>>> import numpy as np
>>> np.set_printoptions(precision=3, suppress=True, linewidth=140, legacy="1.25")
>>> def rd(a):
...     return np.round(a, 3) + 0
... 
>>> W0 = np.load("case0.npy")
>>> W0
array([[-3,  2,  9, -1,  6,  5,  5,  6,  2,  7,  6],
       [-3, -8,  5,  0,  5, -9,  1,  8,  4, -4,  4],
       [ 2, -3, -4, -5, -3, -4,  1,  1,  3,  5,  4],
       [ 5,  9, -3, -8, -6,  4, -8,  4,  3,  0, -8],
       [ 0, -5, -4, -8, -7,  3, -8, -4,  4, -8,  9],
       [-8,  1, -1,  4, -5,  1, -6,  3,  3, -2, -7],
       [ 3, -7,  4,  1,  0, -8,  4,  3, -8, -8,  2],
       [ 0,  9, -8,  3, -9,  9, -5, -9, -6,  9, -2],
       [-6,  5,  7,  3, -9, -6,  0,  9, -7,  1, -2],
       [ 4, -7,  3, -2,  7, -3,  4,  6,  7,  8, -3],
       [ 5, -3, -1, -5,  5,  0,  3,  3,  1, -1, -3]])
>>> np.linalg.norm(W0, axis=1).argmax()
7
>>> W0[5] @ W0[4]
6
>>> rd(np.linalg.norm(W0, axis=1))
array([17.493, 17.804, 11.446, 19.596, 20.1  , 14.663, 17.205, 23.302, 19.261, 17.607, 10.677])
>>> rd(np.linalg.norm(W0[5] - W0[4]))
24.637
>>> rd(np.linalg.norm(W0, 2))
35.235
>>> rd(np.linalg.norm(W0[5], 1)), rd(np.linalg.norm(W0[5], np.inf))
(41.0, 8.0)
>>> rd(np.linalg.norm(W0, "nuc"))
155.868
>>> rng = np.random.default_rng(8701)
>>> lab = rng.permutation(11)
>>> lab
array([ 7,  9,  5,  3,  0, 10,  6,  1,  2,  4,  8])
>>> B = W0[lab][:, lab]
>>> np.diag(B)
array([-9,  8,  1, -8, -3, -3,  4, -8, -4, -7, -7])
>>> rd(np.sort(np.abs(np.linalg.eigvals(B))))
array([ 2.869,  2.869,  7.558,  8.422,  9.544,  9.544, 10.232, 10.232, 13.953, 18.827, 18.827])
>>> B
array([[-9,  9,  9,  3,  0, -2, -5,  9, -8, -9, -6],
       [ 6,  8, -3, -2,  4, -3,  4, -7,  3,  7,  7],
       [ 3, -2,  1,  4, -8, -7, -6,  1, -1, -5,  3],
       [ 4,  0,  4, -8,  5, -8, -8,  9, -3, -6,  3],
       [ 6,  7,  5, -1, -3,  6,  5,  2,  9,  6,  2],
       [ 3, -1,  0, -5,  5, -3,  3, -3, -1,  5,  1],
       [ 3, -8, -8,  1,  3,  2,  4, -7,  4,  0, -8],
       [ 8, -4, -9,  0, -3,  4,  1, -8,  5,  5,  4],
       [ 1,  5, -4, -5,  2,  4,  1, -3, -4, -3,  3],
       [-4, -8,  3, -8,  0,  9, -8, -5, -4, -7,  4],
       [ 9,  1, -6,  3, -6, -2,  0,  5,  7, -9, -7]])
>>> B.sum(axis=0)
array([ 30,   7,  -8, -18,  -1,   0,  -9,  -7,   7, -16,   6])
>>> np.diff(B, axis=0)
array([[ 15,  -1, -12,  -5,   4,  -1,   9, -16,  11,  16,  13],
       [ -3, -10,   4,   6, -12,  -4, -10,   8,  -4, -12,  -4],
       [  1,   2,   3, -12,  13,  -1,  -2,   8,  -2,  -1,   0],
       [  2,   7,   1,   7,  -8,  14,  13,  -7,  12,  12,  -1],
       [ -3,  -8,  -5,  -4,   8,  -9,  -2,  -5, -10,  -1,  -1],
       [  0,  -7,  -8,   6,  -2,   5,   1,  -4,   5,  -5,  -9],
       [  5,   4,  -1,  -1,  -6,   2,  -3,  -1,   1,   5,  12],
       [ -7,   9,   5,  -5,   5,   0,   0,   5,  -9,  -8,  -1],
       [ -5, -13,   7,  -3,  -2,   5,  -9,  -2,   0,  -4,   1],
       [ 13,   9,  -9,  11,  -6, -11,   8,  10,  11,  -2, -11]])
>>> rd(np.linalg.svd(B, compute_uv=False))
array([35.235, 24.168, 23.394, 19.501, 15.931, 13.86 , 12.112,  5.159,  3.479,  2.499,  0.53 ])
>>> np.count_nonzero(B)
114
>>> np.unravel_index(np.abs(B).argmax(), B.shape)
(0, 0)
>>> B - B[0]
array([[  0,   0,   0,   0,   0,   0,   0,   0,   0,   0,   0],
       [ 15,  -1, -12,  -5,   4,  -1,   9, -16,  11,  16,  13],
       [ 12, -11,  -8,   1,  -8,  -5,  -1,  -8,   7,   4,   9],
       [ 13,  -9,  -5, -11,   5,  -6,  -3,   0,   5,   3,   9],
       [ 15,  -2,  -4,  -4,  -3,   8,  10,  -7,  17,  15,   8],
       [ 12, -10,  -9,  -8,   5,  -1,   8, -12,   7,  14,   7],
       [ 12, -17, -17,  -2,   3,   4,   9, -16,  12,   9,  -2],
       [ 17, -13, -18,  -3,  -3,   6,   6, -17,  13,  14,  10],
       [ 10,  -4, -13,  -8,   2,   6,   6, -12,   4,   6,   9],
       [  5, -17,  -6, -11,   0,  11,  -3, -14,   4,   2,  10],
       [ 18,  -8, -15,   0,  -6,   0,   5,  -4,  15,   0,  -1]])
>>> rd(B.mean(axis=0))
array([ 2.727,  0.636, -0.727, -1.636, -0.091,  0.   , -0.818, -0.636,  0.636, -1.455,  0.545])
>>> B = W0 / np.linalg.norm(W0, axis=1, keepdims=True)
>>> G = B @ B.T
>>> rd(np.degrees(np.arccos(np.clip(G[3, 5], -1, 1))))
69.846
>>> rd(G[3])
array([-0.263, -0.47 ,  0.045,  1.   ,  0.185,  0.345, -0.475,  0.379,  0.082, -0.154,  0.124])
>>> np.argwhere(np.triu(np.abs(G) > 0.95, 1))
array([], shape=(0, 2), dtype=int64)
>>> data = np.array([[1.0, -1.1, -1.6, 1.4, 0.1, 0.7, -2.1, 0.4, 0.4, -0.4, 1.3],
...     [-1.8, -1.4, -0.5, -0.3, -0.4, 1.1, 0.8, 0.2, -0.2, -0.9, -0.3],
...     [0.3, -0.5, -0.7, 0.9, 0.0, 1.1, 0.0, 0.9, 0.4, 0.0, 1.2],
...     [-0.3, -0.1, 0.1, 0.5, -1.5, -1.2, -0.1, 0.2, 0.7, -1.6, -1.4],
...     [-1.1, 0.5, 0.1, -1.1, -0.3, 0.0, 1.3, -0.5, -0.7, 0.4, 0.2],
...     [-2.1, -0.8, -0.7, -3.0, 0.5, 0.8, -1.3, 0.2, 0.3, 0.4, 1.0],
...     [-0.2, 0.2, -1.5, 1.7, -0.6, 1.2, 0.0, -0.2, 0.5, 0.9, -0.4]])
>>> data
array([[ 1. , -1.1, -1.6,  1.4,  0.1,  0.7, -2.1,  0.4,  0.4, -0.4,  1.3],
       [-1.8, -1.4, -0.5, -0.3, -0.4,  1.1,  0.8,  0.2, -0.2, -0.9, -0.3],
       [ 0.3, -0.5, -0.7,  0.9,  0. ,  1.1,  0. ,  0.9,  0.4,  0. ,  1.2],
       [-0.3, -0.1,  0.1,  0.5, -1.5, -1.2, -0.1,  0.2,  0.7, -1.6, -1.4],
       [-1.1,  0.5,  0.1, -1.1, -0.3,  0. ,  1.3, -0.5, -0.7,  0.4,  0.2],
       [-2.1, -0.8, -0.7, -3. ,  0.5,  0.8, -1.3,  0.2,  0.3,  0.4,  1. ],
       [-0.2,  0.2, -1.5,  1.7, -0.6,  1.2,  0. , -0.2,  0.5,  0.9, -0.4]])
>>> def softmax(z):
...     e = np.exp(z - z.max(axis=-1, keepdims=True))
...     return e / e.sum(axis=-1, keepdims=True)
... 
>>> rd(softmax(10 * data[3]))
array([0.   , 0.   , 0.002, 0.118, 0.   , 0.   , 0.   , 0.006, 0.873, 0.   , 0.   ])
>>> rd(softmax(data[3] + -2))
array([0.078, 0.095, 0.116, 0.173, 0.023, 0.032, 0.095, 0.128, 0.212, 0.021, 0.026])
>>> att = data @ data.T / np.sqrt(11)
>>> rd(softmax(att)[3] @ data)
array([-0.401, -0.221, -0.106,  0.433, -1.217, -0.728, -0.064,  0.185,  0.554, -1.262, -1.029])
>>> softmax(att).round(6).argmax(axis=1)
array([0, 1, 0, 3, 4, 5, 6])
>>> mat = np.loadtxt("sample2.csv", delimiter=",")
>>> mat
array([[ 0.,  0.,  0.,  0.,  0.,  0.,  1., -1.,  0.,  0.],
       [ 0.,  0.,  0.,  0.,  0.,  0.,  2.,  2.,  0.,  2.],
       [ 0.,  0.,  0.,  0.,  0.,  0.,  0., -1., -1., -2.],
       [ 0.,  0.,  0.,  0.,  0.,  0., -1., -2., -1., -1.],
       [ 0.,  0.,  0.,  0.,  0.,  0.,  1.,  0.,  1., -2.],
       [ 0.,  0.,  0.,  0.,  0.,  0., -1.,  1., -2.,  0.],
       [ 1.,  2.,  0., -1.,  1., -1.,  0.,  0.,  0.,  0.],
       [-1.,  2., -1., -2.,  0.,  1.,  0.,  0.,  0.,  0.],
       [ 0.,  0., -1., -1.,  1., -2.,  0.,  0.,  0.,  0.],
       [ 0.,  2., -2., -1., -2.,  0.,  0.,  0.,  0.,  0.]])
>>> mat.ravel(order="F")
array([ 0.,  0.,  0.,  0.,  0.,  0.,  1., -1.,  0.,  0.,  0.,  0.,  0.,  0.,  0.,  0.,  2.,  2.,  0.,  2.,  0.,  0.,  0.,  0.,  0.,  0.,
        0., -1., -1., -2.,  0.,  0.,  0.,  0.,  0.,  0., -1., -2., -1., -1.,  0.,  0.,  0.,  0.,  0.,  0.,  1.,  0.,  1., -2.,  0.,  0.,
        0.,  0.,  0.,  0., -1.,  1., -2.,  0.,  1.,  2.,  0., -1.,  1., -1.,  0.,  0.,  0.,  0., -1.,  2., -1., -2.,  0.,  1.,  0.,  0.,
        0.,  0.,  0.,  0., -1., -1.,  1., -2.,  0.,  0.,  0.,  0.,  0.,  2., -2., -1., -2.,  0.,  0.,  0.,  0.,  0.])
>>> blk = mat.reshape(10, 2, -1)
>>> np.einsum("ihd,ihd->ih", blk, blk)
array([[ 0.,  2.],
       [ 0., 12.],
       [ 0.,  6.],
       [ 0.,  7.],
       [ 0.,  6.],
       [ 0.,  6.],
       [ 7.,  1.],
       [10.,  1.],
       [ 3.,  4.],
       [13.,  0.]])
>>> blk.transpose(1, 0, 2)
array([[[ 0.,  0.,  0.,  0.,  0.],
        [ 0.,  0.,  0.,  0.,  0.],
        [ 0.,  0.,  0.,  0.,  0.],
        [ 0.,  0.,  0.,  0.,  0.],
        [ 0.,  0.,  0.,  0.,  0.],
        [ 0.,  0.,  0.,  0.,  0.],
        [ 1.,  2.,  0., -1.,  1.],
        [-1.,  2., -1., -2.,  0.],
        [ 0.,  0., -1., -1.,  1.],
        [ 0.,  2., -2., -1., -2.]],

       [[ 0.,  1., -1.,  0.,  0.],
        [ 0.,  2.,  2.,  0.,  2.],
        [ 0.,  0., -1., -1., -2.],
        [ 0., -1., -2., -1., -1.],
        [ 0.,  1.,  0.,  1., -2.],
        [ 0., -1.,  1., -2.,  0.],
        [-1.,  0.,  0.,  0.,  0.],
        [ 1.,  0.,  0.,  0.,  0.],
        [-2.,  0.,  0.,  0.,  0.],
        [ 0.,  0.,  0.,  0.,  0.]]])
>>> np.linalg.lstsq(mat[:-1].T, mat[-1])[2]
7
>>> np.unique(mat.round(6), axis=0).shape
(10, 10)
>>> rd(np.trace(np.linalg.pinv(mat) @ mat))
8.0
>>> np.allclose(mat[:-1].T @ np.linalg.lstsq(mat[:-1].T, mat[-1])[0], mat[-1])
False
>>> B = np.array([[-2, 1, 2],
...     [-1, 2, 0],
...     [-2, 0, 2],
...     [-1, 1, 2],
...     [0, -2, -1],
...     [2, 2, 2],
...     [2, 0, -1],
...     [1, -1, 0],
...     [-1, -2, 0],
...     [-2, -1, 2],
...     [1, -2, -2]])
>>> np.einsum("ik,kj->ij", W0, B)
array([[  3, -31,  11],
       [  4, -67, -36],
       [ -2, -31, -18],
       [-20,  41,  26],
       [ 28, -12, -37],
       [  0,  17,  13],
       [ 13,  -9, -24],
       [-11,  73,  44],
       [-10,  21,  11],
       [-23, -54,  15],
       [  7, -14,  -6]])
>>> K = np.array([[2, 3, 4, 5, 6, 7, 8],
...     [9, 10, 11, 12, 13, 14, 15],
...     [16, 17, 18, 19, 20, 21, 22],
...     [23, 24, 25, 26, 27, 28, 29],
...     [30, 31, 32, 33, 34, 35, 36]])
>>> K
array([[ 2,  3,  4,  5,  6,  7,  8],
       [ 9, 10, 11, 12, 13, 14, 15],
       [16, 17, 18, 19, 20, 21, 22],
       [23, 24, 25, 26, 27, 28, 29],
       [30, 31, 32, 33, 34, 35, 36]])
>>> t = np.radians(120)
>>> R = np.eye(11)
>>> R[9, 9] = R[0, 0] = np.cos(t)
>>> R[9, 0], R[0, 9] = -np.sin(t), np.sin(t)
>>> rd(R)
array([[-0.5  ,  0.   ,  0.   ,  0.   ,  0.   ,  0.   ,  0.   ,  0.   ,  0.   ,  0.866,  0.   ],
       [ 0.   ,  1.   ,  0.   ,  0.   ,  0.   ,  0.   ,  0.   ,  0.   ,  0.   ,  0.   ,  0.   ],
       [ 0.   ,  0.   ,  1.   ,  0.   ,  0.   ,  0.   ,  0.   ,  0.   ,  0.   ,  0.   ,  0.   ],
       [ 0.   ,  0.   ,  0.   ,  1.   ,  0.   ,  0.   ,  0.   ,  0.   ,  0.   ,  0.   ,  0.   ],
       [ 0.   ,  0.   ,  0.   ,  0.   ,  1.   ,  0.   ,  0.   ,  0.   ,  0.   ,  0.   ,  0.   ],
       [ 0.   ,  0.   ,  0.   ,  0.   ,  0.   ,  1.   ,  0.   ,  0.   ,  0.   ,  0.   ,  0.   ],
       [ 0.   ,  0.   ,  0.   ,  0.   ,  0.   ,  0.   ,  1.   ,  0.   ,  0.   ,  0.   ,  0.   ],
       [ 0.   ,  0.   ,  0.   ,  0.   ,  0.   ,  0.   ,  0.   ,  1.   ,  0.   ,  0.   ,  0.   ],
       [ 0.   ,  0.   ,  0.   ,  0.   ,  0.   ,  0.   ,  0.   ,  0.   ,  1.   ,  0.   ,  0.   ],
       [-0.866,  0.   ,  0.   ,  0.   ,  0.   ,  0.   ,  0.   ,  0.   ,  0.   , -0.5  ,  0.   ],
       [ 0.   ,  0.   ,  0.   ,  0.   ,  0.   ,  0.   ,  0.   ,  0.   ,  0.   ,  0.   ,  1.   ]])
>>> B = data @ R.T
>>> rd(np.abs(B - data).max(axis=0))
array([3.496, 0.   , 0.   , 0.   , 0.   , 0.   , 0.   , 0.   , 0.   , 2.909, 0.   ])
>>> np.allclose(np.linalg.norm(data, axis=1), np.linalg.norm(B, axis=1))
True
>>> rd(np.linalg.det(R)), np.trace(R)
(1.0, 8.0)
>>> arr = np.loadtxt("mat.csv", delimiter=",")
>>> arr
array([[ 0.,  0.,  0.,  0.,  0., -5., -9.],
       [ 0.,  0.,  0., -2.,  0.,  0.,  0.],
       [ 0., -7.,  0.,  9.,  0.,  0.,  0.],
       [ 0.,  0.,  2.,  0.,  0.,  0.,  0.],
       [-7.,  0.,  7.,  0.,  0., -1.,  0.],
       [ 0., -7.,  0.,  0.,  0.,  6.,  0.],
       [ 0.,  0.,  0.,  0.,  0.,  0.,  0.],
       [ 9.,  0.,  0.,  0.,  0., -5.,  0.]])
>>> np.abs(np.diag(np.linalg.qr(arr)[1])) > 1e-9
array([ True,  True,  True,  True, False,  True,  True])
>>> np.allclose(arr[:-1].T @ np.linalg.lstsq(arr[:-1].T, arr[-1])[0], arr[-1])
True
>>> B = np.array([[-7, -7, 7, 6, -6],
...     [-7, -8, -7, -2, -9],
...     [-9, 1, -3, -2, 9],
...     [-3, -2, 7, 8, -5],
...     [7, 8, 4, -8, -5]])
>>> J = np.triu(B, 1)
>>> J
array([[ 0, -7,  7,  6, -6],
       [ 0,  0, -7, -2, -9],
       [ 0,  0,  0, -2,  9],
       [ 0,  0,  0,  0, -5],
       [ 0,  0,  0,  0,  0]])
>>> try:
...     np.linalg.inv(J)
... except np.linalg.LinAlgError as e:
...     print("failed:", e)
... 
failed: Singular matrix
>>> np.allclose(J[:-1].T @ np.linalg.lstsq(J[:-1].T, J[-1])[0], J[-1])
True
>>> rd(np.trace(np.linalg.pinv(J) @ J))
4.0
